>>> import numpy as np
>>> from numpy import linalg as LA
>>> np.set_printoptions(precision=2, suppress=True, linewidth=140)
>>> rng = np.random.default_rng(313)
>>> J = rng.normal(size=(27, 3))
>>> J = 20 * J / LA.norm(J, axis=1, keepdims=True)
>>> J
array([[ -1.66,  18.98,  -6.09],
       [  2.43, -19.25,  -4.85],
       [ 12.99, -15.04,   2.25],
       [ 15.48,  -2.77,  12.35],
       [ -5.85, -16.68,   9.36],
       [ 16.23,  10.17,  -5.77],
       [ -8.14,  -8.73,  16.04],
       [ -8.31,  15.79,   9.03],
       [  9.79, -15.44,  -8.11],
       [  3.83,   2.84,  19.42],
       [ -9.95, -16.15,  -6.34],
       [-12.28, -14.64,  -5.92],
       [-15.55, -10.49,  -6.93],
       [ -4.51,  12.92,  14.59],
       [ -4.83,  12.43,  14.9 ],
       [-15.63,   7.8 ,   9.74],
       [ -7.85, -17.01,   7.01],
       [  2.18, -18.68,  -6.81],
       [-15.91,  10.4 ,   6.21],
       [ 14.38,  -4.32,  13.22],
       [ 16.84,   4.1 ,  -9.97],
       [-12.42,   7.95,  13.51],
       [ 10.5 , -14.76,  -8.49],
       [  3.98,   0.2 , -19.6 ],
       [-10.56, -12.43, -11.57],
       [-13.61,   2.32, -14.47],
       [  8.64, -16.78,  -6.62]])
>>> Y = J / LA.norm(J, axis=1, keepdims=True)
>>> cov = Y @ Y.T
>>> (cov - 2 * np.eye(27)).round(6).argmax(axis=1)
array([ 7, 17, 26, 19, 16, 20,  4, 13, 22, 14, 11, 10, 11, 14, 13, 18,  4,  1, 15,  3,  5, 15,  8, 20, 11, 12,  8])
>>> np.argwhere(np.triu(np.abs(cov) > 0.95, 1))
array([[ 1, 17],
       [ 3, 19],
       [ 3, 25],
       [ 4, 16],
       [ 7,  8],
       [ 7, 22],
       [ 7, 26],
       [ 8, 22],
       [ 8, 26],
       [10, 11],
       [11, 12],
       [11, 24],
       [13, 14],
       [15, 18],
       [15, 21],
       [19, 25],
       [22, 26]])
>>> np.round(np.degrees(np.arccos(np.clip(cov[24, 13], -1, 1))), 2)
np.float64(134.78)
>>> LA.norm(Y, axis=1)
array([1., 1., 1., 1., 1., 1., 1., 1., 1., 1., 1., 1., 1., 1., 1., 1., 1., 1., 1., 1., 1., 1., 1., 1., 1., 1., 1.])
>>> Ac = (J - J.mean(axis=0)) / J.std(axis=0)
>>> Ac.std(axis=0)
array([1., 1., 1.])
>>> coef = LA.lstsq(np.delete(Ac, 0, axis=1), Ac[:, 0])[0]
>>> coef
array([-0.1 , -0.09])
>>> Z = J[[13, 23]].astype(float)
>>> for _ in range(7):
...     idx = LA.norm(J[:, None] - Z, axis=-1).argmin(axis=1)
...     Z = np.array([J[idx == j].mean(axis=0) for j in range(2)])
... 
>>> idx
array([0, 1, 1, 0, 1, 1, 0, 0, 1, 0, 1, 1, 1, 0, 0, 0, 1, 1, 0, 0, 1, 0, 1, 1, 1, 1, 1])
>>> np.abs(Z[1] - Z[0]).argmax()
np.int64(1)
>>> Z[1] - Z[0]
array([  3.93, -17.32, -17.23])
>>> np.bincount(idx)
array([11, 16])
>>> Z
array([[ -3.43,   6.66,  11.17],
       [  0.5 , -10.66,  -6.05]])
>>> dist = LA.norm(J[:, None] - J[None], axis=-1)
>>> np.flatnonzero(dist[5] < dist.mean() / 2)
array([ 5, 20])
>>> LA.norm(J, axis=1)
array([20., 20., 20., 20., 20., 20., 20., 20., 20., 20., 20., 20., 20., 20., 20., 20., 20., 20., 20., 20., 20., 20., 20., 20., 20., 20.,
       20.])
>>> dist[:5, :5]
array([[ 0.  , 38.47, 37.96, 33.27, 39.09],
       [38.47,  0.  , 13.4 , 27.17, 16.64],
       [37.96, 13.4 ,  0.  , 16.09, 20.2 ],
       [33.27, 27.17, 16.09,  0.  , 25.64],
       [39.09, 16.64, 20.2 , 25.64,  0.  ]])
>>> dist.mean(axis=1).argmax()
np.int64(0)
>>> np.unravel_index(dist.round(6).argmax(), dist.shape)
(np.int64(7), np.int64(8))
>>> mat = np.load("layer14.npy")
>>> mat
array([[-0.91, -0.1 ,  0.2 ],
       [ 0.85, -0.4 , -0.3 ],
       [-2.25,  0.3 ,  0.6 ],
       [ 4.41, -0.1 , -1.4 ],
       [-0.85,  1.3 ,  0.4 ],
       [-5.66, -0.3 ,  1.8 ],
       [-7.4 ,  0.8 ,  2.5 ],
       [-5.8 ,  1.2 ,  2.  ],
       [-5.12,  0.  ,  1.6 ],
       [ 0.96,  0.9 , -0.3 ],
       [ 5.69,  0.1 , -1.9 ],
       [ 0.36,  1.  , -0.1 ],
       [ 7.86, -1.6 , -2.5 ],
       [ 0.87, -1.2 , -0.4 ],
       [-0.81, -0.8 ,  0.4 ],
       [ 5.26, -1.5 , -1.7 ],
       [-4.07, -2.7 ,  1.3 ],
       [ 6.93,  0.8 , -2.2 ],
       [-3.79, -0.4 ,  1.3 ],
       [-3.92, -1.6 ,  1.2 ],
       [ 1.85, -0.6 , -0.5 ],
       [-0.58, -0.1 ,  0.2 ],
       [ 4.36,  0.7 , -1.3 ],
       [-3.24,  0.6 ,  1.1 ],
       [-3.46,  0.8 ,  1.2 ]])
>>> # column 0 is much longer than the rest
>>> idx = mat[:, 2] > np.median(mat[:, 2])
>>> u = mat[idx].mean(axis=0) - mat[~idx].mean(axis=0)
>>> (((mat - mat.mean(axis=0)) @ u > 0) == idx).mean()
np.float64(0.92)
>>> np.argsort(-np.abs(u).round(6), kind="stable")
array([0, 2, 1])
>>> u
array([-6.78,  0.09,  2.22])
>>> x = np.array([-2, -1, 7])
>>> y = mat @ x
>>> np.round(LA.pinv(mat) @ mat, 2) + 0
array([[1., 0., 0.],
       [0., 1., 0.],
       [0., 0., 1.]])
>>> y = y + 0.1 * rng.normal(size=25)
>>> y
array([  3.25,  -3.31,   8.27, -18.58,   3.2 ,  24.18,  31.47,  24.36,  21.44,  -4.98, -24.75,  -2.55, -31.56,  -3.35,   5.4 , -20.97,
        20.1 , -30.24,  17.19,  17.8 ,  -6.66,   2.67, -18.4 ,  13.74,  14.34])
>>> coef, *_ = LA.lstsq(mat, y)
>>> coef
array([-1.85, -1.05,  7.46])
>>> np.round(mat.T @ (y - mat @ coef), 2) + 0
array([0., 0., 0.])
